% ipython --no-banner

In [1]: import numpy as np

In [2]: np.set_printoptions(precision=2, suppress=True, linewidth=100, sign=" ")

In [3]: A = np.diag(np.array([-2, 1, 0, 2, 2, -1, -2]))

In [4]: A
Out[4]: 
array([[-2,  0,  0,  0,  0,  0,  0],
       [ 0,  1,  0,  0,  0,  0,  0],
       [ 0,  0,  0,  0,  0,  0,  0],
       [ 0,  0,  0,  2,  0,  0,  0],
       [ 0,  0,  0,  0,  2,  0,  0],
       [ 0,  0,  0,  0,  0, -1,  0],
       [ 0,  0,  0,  0,  0,  0, -2]])

In [5]: gram = A.T @ A

In [6]: np.diag(gram)
Out[6]: array([ 4,  1,  0,  4,  4,  1,  4])

In [7]: np.allclose(gram, gram.T)
Out[7]: True

In [8]: np.linalg.matrix_rank(gram)
Out[8]: np.int64(6)

In [9]: np.linalg.svd(A, compute_uv=False) ** 2
Out[9]: array([ 4.,  4.,  4.,  4.,  1.,  1.,  0.])

In [10]: (A @ A.T).shape
Out[10]: (7, 7)

In [11]: arr = np.loadtxt("arr.csv", delimiter=",")

In [12]: arr
Out[12]: 
array([[-0.54, -0.63, -3.06],
       [ 0.47,  0.13, -1.55],
       [ 1.32, -0.14, -1.04],
       [ 1.16,  0.08, -3.42],
       [ 0.47, -2.51, -3.01],
       [-0.9 , -0.47, -2.62],
       [-0.84,  0.22, -3.62],
       [-0.86,  0.82, -2.17],
       [ 0.97,  0.22, -1.96],
       [ 1.53, -0.01, -5.29],
       [ 0.08, -0.06, -2.57],
       [ 0.12, -0.57, -3.43],
       [-0.17,  0.83, -3.16],
       [ 0.32, -1.08, -3.12],
       [ 2.47, -0.21, -2.8 ],
       [-0.5 ,  0.71, -2.81],
       [ 1.87, -0.41, -4.48],
       [-0.28, -1.59, -2.93],
       [-0.55, -0.56, -3.56],
       [ 0.64, -1.42, -2.82],
       [-0.7 , -0.11, -2.36],
       [ 0.16, -1.18, -2.77],
       [ 0.15,  1.1 , -5.07],
       [-0.29,  1.35, -3.85],
       [-1.3 , -0.08, -3.87],
       [ 1.49,  0.75, -2.69],
       [-0.79,  1.32, -1.03],
       [-0.26, -1.2 , -4.14],
       [-0.6 ,  0.22, -2.23],
       [ 0.41, -0.26, -3.13],
       [ 1.7 ,  0.83, -3.46],
       [ 0.14, -0.53, -4.55],
       [ 0.16,  1.97, -2.59]])

In [13]: O, vecs = np.linalg.qr(arr[:, :1])[0], np.linalg.qr(arr[:, 1:])[0]

In [14]: s = np.linalg.svd(O.T @ vecs, compute_uv=False)

In [15]: np.round(np.linalg.norm(O @ O.T - vecs @ vecs.T, 2), 2)
Out[15]: np.float64(1.0)

In [16]: (s > 0.9).sum()
Out[16]: np.int64(0)

In [17]: s
Out[17]: array([ 0.25])

In [18]: mat = np.load("mat.npy")

In [19]: mat
Out[19]: 
array([[ 0,  0,  1,  1,  1,  1],
       [ 0,  0, -2, -2, -2, -2],
       [ 0,  0, -2, -2, -2, -2],
       [ 0,  0,  1,  1,  1,  1],
       [ 0,  0, -2, -2, -2, -2]])

In [20]: r = np.linalg.matrix_rank(mat)

In [21]: r
Out[21]: np.int64(1)

In [22]: null = np.linalg.svd(mat)[2][r:].T

In [23]: null.shape
Out[23]: (6, 5)

In [24]: [int(np.linalg.matrix_rank(mat[:, :j + 1])) for j in range(6)]
Out[24]: [0, 0, 1, 1, 1, 1]

In [25]: null @ null.T
Out[25]: 
array([[ 1.  ,  0.  ,  0.  ,  0.  ,  0.  ,  0.  ],
       [ 0.  ,  1.  ,  0.  ,  0.  ,  0.  ,  0.  ],
       [ 0.  ,  0.  ,  0.75, -0.25, -0.25, -0.25],
       [ 0.  ,  0.  , -0.25,  0.75, -0.25, -0.25],
       [ 0.  ,  0.  , -0.25, -0.25,  0.75, -0.25],
       [ 0.  ,  0.  , -0.25, -0.25, -0.25,  0.75]])

In [26]: round(np.linalg.norm(mat, 2) / np.linalg.norm(mat), 2)
Out[26]: np.float64(1.0)

In [27]: B = np.array([[7, -2], [-2, 7], [7, -5], [2, 7], [1, 9], [1, 4]])

In [28]: np.einsum("ik,kj->ij", mat, B)
Out[28]: 
array([[ 11,  15],
       [-22, -30],
       [-22, -30],
       [ 11,  15],
       [-22, -30]])

In [29]: np.einsum("ik,kj->ji", mat, B)
Out[29]: 
array([[ 11, -22, -22,  11, -22],
       [ 15, -30, -30,  15, -30]])

In [30]: T = np.stack([mat, -3 * mat, mat[::-1]])

In [31]: np.linalg.norm(T, axis=(1, 2))
Out[31]: array([  7.48,  22.45,   7.48])

In [32]: T.sum(axis=0)
Out[32]: 
array([[ 0,  0, -4, -4, -4, -4],
       [ 0,  0,  5,  5,  5,  5],
       [ 0,  0,  2,  2,  2,  2],
       [ 0,  0, -4, -4, -4, -4],
       [ 0,  0,  5,  5,  5,  5]])

In [33]: np.linalg.matrix_rank(T.reshape(3, -1))
Out[33]: np.int64(2)

In [34]: (T @ mat.T).shape
Out[34]: (3, 5, 5)

In [35]: E = np.loadtxt("x.csv", delimiter=",")

In [36]: E
Out[36]: 
array([[ 0.01, -1.32, -1.33,  0.  ,  0.  ],
       [-0.03, -0.67, -0.68,  0.02, -0.01],
       [-0.02,  0.52,  0.56, -0.03,  0.01],
       [ 0.01, -1.16, -1.14, -0.02,  0.04],
       [-0.01,  0.05,  0.01, -0.01,  0.  ],
       [ 0.  , -1.49, -1.45,  0.02,  0.02],
       [-0.01,  0.21,  0.22,  0.  , -0.01],
       [ 0.03, -1.69, -1.67,  0.  , -0.02],
       [ 0.02,  0.32,  0.37,  0.01, -0.01],
       [-0.01,  0.23,  0.29, -0.02, -0.01],
       [ 0.04,  0.1 ,  0.14,  0.  ,  0.01],
       [-0.02, -0.63, -0.62, -0.01, -0.02],
       [ 0.  ,  0.24,  0.25,  0.02,  0.03],
       [ 0.01, -0.21, -0.2 ,  0.01, -0.06],
       [-0.02, -1.82, -1.84,  0.  , -0.01]])

In [37]: gram = np.cov(E, rowvar=False)

In [38]: np.round(np.polyfit(E[:, 2], E[:, 3], 1), 2) + 0
Out[38]: array([ 0.,  0.])

In [39]: round(np.corrcoef(E[:, 2], E[:, 3])[0, 1], 2)
Out[39]: np.float64(-0.19)

In [40]: E.std(axis=0)
Out[40]: array([ 0.02,  0.79,  0.8 ,  0.01,  0.02])

In [41]: gram.round(2) + 0
Out[41]: 
array([[ 0.  ,  0.  ,  0.  ,  0.  ,  0.  ],
       [ 0.  ,  0.67,  0.67,  0.  ,  0.  ],
       [ 0.  ,  0.67,  0.68,  0.  ,  0.  ],
       [ 0.  ,  0.  ,  0.  ,  0.  ,  0.  ],
       [ 0.  ,  0.  ,  0.  ,  0.  ,  0.  ]])

In [42]: np.median(E, axis=0)
Out[42]: array([ 0.  , -0.21, -0.2 ,  0.  , -0.01])

In [43]: np.corrcoef(E.T)
Out[43]: 
array([[ 1.  , -0.06, -0.05,  0.14,  0.05],
       [-0.06,  1.  ,  1.  , -0.19, -0.02],
       [-0.05,  1.  ,  1.  , -0.19, -0.02],
       [ 0.14, -0.19, -0.19,  1.  , -0.12],
       [ 0.05, -0.02, -0.02, -0.12,  1.  ]])

In [44]: np.argwhere(np.triu(np.abs(np.corrcoef(E.T)) > 0.8, 1))
Out[44]: array([[ 1,  2]])

In [45]: U, s, vt = np.linalg.svd(E)

In [46]: np.argmax(s[:-1] / (s[1:] + 1e-6)) + 1
Out[46]: np.int64(1)

In [47]: s
Out[47]: array([ 5.08,  0.09,  0.09,  0.07,  0.05])

In [48]: B = U[:, :1] @ np.diag(s[:1]) @ vt[:1]

In [49]: np.linalg.matrix_rank(E, rtol=0.05)
Out[49]: np.int64(1)

In [50]: np.round(np.linalg.norm(E - B) / np.linalg.norm(E), 2)
Out[50]: np.float64(0.03)

In [51]: np.round(np.abs(E - B).max(), 2)
Out[51]: np.float64(0.06)

In [52]: np.linalg.matrix_rank(B)
Out[52]: np.int64(1)

In [53]: Z = E[[12, 14]].astype(float)

In [54]: for _ in range(5):
    ...:     lab = np.linalg.norm(E[:, None] - Z, axis=-1).argmin(axis=1)
    ...:     Z = np.array([E[lab == j].mean(axis=0) for j in range(2)])
    ...: 

In [55]: lab
Out[55]: array([ 1,  0,  0,  1,  0,  1,  0,  1,  0,  0,  0,  0,  0,  0,  1])

In [56]: Z.round(2) + 0
Out[56]: 
array([[ 0.  ,  0.02,  0.03,  0.  , -0.01],
       [ 0.01, -1.5 , -1.49,  0.  ,  0.01]])

In [57]: np.abs(Z[1] - Z[0]).argmax()
Out[57]: np.int64(2)

In [58]: np.round(Z[1] - Z[0], 2) + 0
Out[58]: array([ 0.01, -1.51, -1.52,  0.  ,  0.01])

In [59]: U, s, vt = np.linalg.svd(Z)

In [60]: s
Out[60]: array([ 2.11,  0.01])

In [61]: np.argmax(s[:-1] / (s[1:] + 1e-6)) + 1
Out[61]: np.int64(1)

In [62]: B = U[:, :1] @ np.diag(s[:1]) @ vt[:1]

In [63]: np.round(np.abs(Z - B).max(), 2)
Out[63]: np.float64(0.01)

In [64]: np.linalg.matrix_rank(Z, rtol=0.05)
Out[64]: np.int64(1)

In [65]: B = np.array([[5, 8, 5], [-7, -6, 2], [8, -1, -9], [-4, -3, 8], [-6, 1, -1]])

In [66]: np.vstack([E, B.T]).shape
Out[66]: (18, 5)

In [67]: B = np.array([[0, -2, -1, 1], [2, 1, -1, -1], [-2, -3, 2, -1], [-2, -3, 2, 2]])

In [68]: M = B - B.T

In [69]: M
Out[69]: 
array([[ 0, -4,  1,  3],
       [ 4,  0,  2,  2],
       [-1, -2,  0, -3],
       [-3, -2,  3,  0]])

In [70]: (M + M.T) / 2
Out[70]: 
array([[ 0.,  0.,  0.,  0.],
       [ 0.,  0.,  0.,  0.],
       [ 0.,  0.,  0.,  0.],
       [ 0.,  0.,  0.,  0.]])

In [71]: np.sort(np.abs(np.linalg.eigvals(M)))
Out[71]: array([ 2.67,  2.67,  5.99,  5.99])

In [72]: M @ M
Out[72]: 
array([[-26,  -8,   1, -11],
       [ -8, -24,  10,   6],
       [  1,  10, -14,  -7],
       [-11,   6,  -7, -22]])

In [73]: (M - M.T) / 2
Out[73]: 
array([[ 0., -4.,  1.,  3.],
       [ 4.,  0.,  2.,  2.],
       [-1., -2.,  0., -3.],
       [-3., -2.,  3.,  0.]])

In [74]: np.allclose(M @ M.T, M.T @ M)
Out[74]: True

In [75]: np.allclose(M, M.T)
Out[75]: False

In [76]: np.trace(M)
Out[76]: np.int64(0)

In [77]: np.round(np.linalg.det(M), 2)
Out[77]: np.float64(256.0)
